$ python -q
>>> import numpy as np
>>> np.set_printoptions(suppress=True, linewidth=120)
>>> M = np.load("w.npy")
>>> M
array([[3, 0, 1, 1, 2],
       [2, 1, 1, 1, 2],
       [0, 3, 2, 0, 3],
       [3, 1, 3, 0, 2],
       [2, 0, 2, 1, 0]])
>>> M2 = np.array([[6, 6, -6], [7, -3, 0], [6, 4, 9], [1, 2, -4], [5, -4, -8]])
>>> np.einsum("ij->j", M)
array([10,  5,  9,  3,  9])
>>> np.einsum("ik,kj->ji", M, M2)
array([[ 35,  36,  48,  53,  25],
       [ 16,   7, -13,  19,  22],
       [-29, -23,  -6,  -7,   2]])
>>> arr = np.load("test9.npy")
>>> arr
array([[2, 2, 1, 0],
       [3, 1, 1, 3],
       [2, 3, 0, 2],
       [0, 2, 0, 0],
       [0, 0, 0, 1],
       [1, 2, 3, 1],
       [0, 0, 0, 1]])
>>> # rows 4 and 6 are equal
>>> x = np.array([0, 3, 3, 3])
>>> target = arr @ x
>>> np.round(np.linalg.lstsq(arr, target)[0], 2) + 0
array([0., 3., 3., 3.])
>>> target
array([ 9, 15, 15,  6,  3, 18,  3])
>>> rng = np.random.default_rng(890)
>>> target = target + 0.05 * rng.normal(size=7)
>>> target.round(2)
array([ 9.01, 15.03, 15.04,  5.95,  3.  , 17.96,  2.95])
>>> beta, *_ = np.linalg.lstsq(arr, target)
>>> np.round(arr.T @ (target - arr @ beta), 2) + 0
array([0., 0., 0., 0.])
>>> [round(float(np.linalg.norm(np.linalg.solve(arr.T @ arr + lam * np.eye(4), arr.T @ target))), 2) for lam in (0, 1, 10, 100)]
[5.18, 4.69, 3.58, 1.4]
>>> beta.round(2)
array([0.03, 2.99, 2.98, 2.99])
>>> beta.round()
array([0., 3., 3., 3.])
>>> np.round(np.linalg.norm(target - arr @ beta), 2)
np.float64(0.06)
>>> M2 = np.c_[arr[:, :1] @ np.array([[-8]]), np.array([-5, 5, 0, 3, 4, 5, 1])]
>>> M2
array([[-16,  -5],
       [-24,   5],
       [-16,   0],
       [  0,   3],
       [  0,   4],
       [ -8,   5],
       [  0,   1]])
>>> np.round(np.linalg.norm(M2 - arr @ np.linalg.lstsq(arr, M2)[0], axis=0), 2) + 0
array([0.  , 4.47])
>>> A = np.loadtxt("sample9.csv", delimiter=",")
>>> A
array([[ 0.,  0.,  0., 15.],
       [ 0.,  0.,  0., 15.],
       [ 2.,  3.,  1.,  3.],
       [ 2.,  3.,  1.,  3.],
       [ 0.,  0.,  0., 21.],
       [ 0.,  0.,  0.,  9.],
       [ 0.,  0.,  0., 17.],
       [ 0.,  0.,  0.,  7.],
       [ 4.,  5.,  2.,  1.],
       [ 0.,  0.,  0., 17.],
       [14., 15.,  7.,  0.],
       [16., 17.,  8.,  0.],
       [ 8.,  9.,  4.,  0.],
       [ 0.,  0.,  0., 19.],
       [20., 21., 10.,  0.],
       [ 0.,  0.,  0., 17.],
       [ 0.,  0.,  0.,  7.],
       [ 0.,  0.,  0., 21.],
       [ 0.,  0.,  0., 17.],
       [14., 15.,  7.,  0.],
       [ 0.,  0.,  0.,  7.],
       [10., 11.,  5.,  0.],
       [ 0.,  0.,  0., 15.],
       [ 0.,  0.,  0., 11.],
       [ 0.,  0.,  0., 17.],
       [ 0.,  0.,  0., 11.],
       [ 0.,  0.,  0.,  7.],
       [10., 11.,  5.,  0.],
       [ 4.,  5.,  2.,  1.],
       [ 0.,  0.,  0., 19.],
       [ 0.,  0.,  0., 21.],
       [14., 15.,  7.,  0.],
       [18., 19.,  9.,  0.],
       [18., 19.,  9.,  0.],
       [16., 17.,  8.,  0.],
       [ 0.,  0.,  0., 11.],
       [ 0.,  0.,  0., 21.],
       [12., 13.,  6.,  0.],
       [ 0.,  0.,  0., 11.],
       [ 0.,  0.,  0., 13.],
       [ 0.,  0.,  0., 17.],
       [ 0.,  1.,  0.,  5.]])
>>> # rows 0 and 1 are equal
>>> Uu, sig, VT = np.linalg.svd(A)
>>> sig.round(2) + 0
array([78.89, 76.59,  1.48,  0.  ])
>>> np.argmax(sig[:-1] / (sig[1:] + 1e-6)) + 1
np.int64(3)
>>> M2 = Uu[:, :3] @ np.diag(sig[:3]) @ VT[:3]
>>> np.round(np.abs(A - M2).max(), 2)
np.float64(0.0)
>>> round(float(np.linalg.norm(A - M2) / np.linalg.norm(A)), 2)
0.0
>>> np.linalg.matrix_rank(A, rtol=0.05)
np.int64(2)
>>> round(np.linalg.norm(A - M2, 2), 2), np.round(sig[3], 2)
(np.float64(0.0), np.float64(0.0))
>>> np.linalg.matrix_rank(M2)
np.int64(3)
>>> Uu, sig, VT = np.linalg.svd(A)
>>> evecs = VT[:(sig > 1e-8).sum()]
>>> x = A[12] + 5 * A[9] + rng.integers(2) * np.eye(4)[3]
>>> x
array([ 8.,  9.,  4., 86.])
>>> np.linalg.matrix_rank(np.vstack([A, x]))
np.int64(3)
>>> np.round(evecs.T @ evecs, 2) + 0
array([[0.8, 0. , 0.4, 0. ],
       [0. , 1. , 0. , 0. ],
       [0.4, 0. , 0.2, 0. ],
       [0. , 0. , 0. , 1. ]])
>>> np.allclose(evecs.T @ evecs @ x, x)
True
>>> round(np.linalg.norm(x - evecs.T @ evecs @ x), 2)
np.float64(0.0)
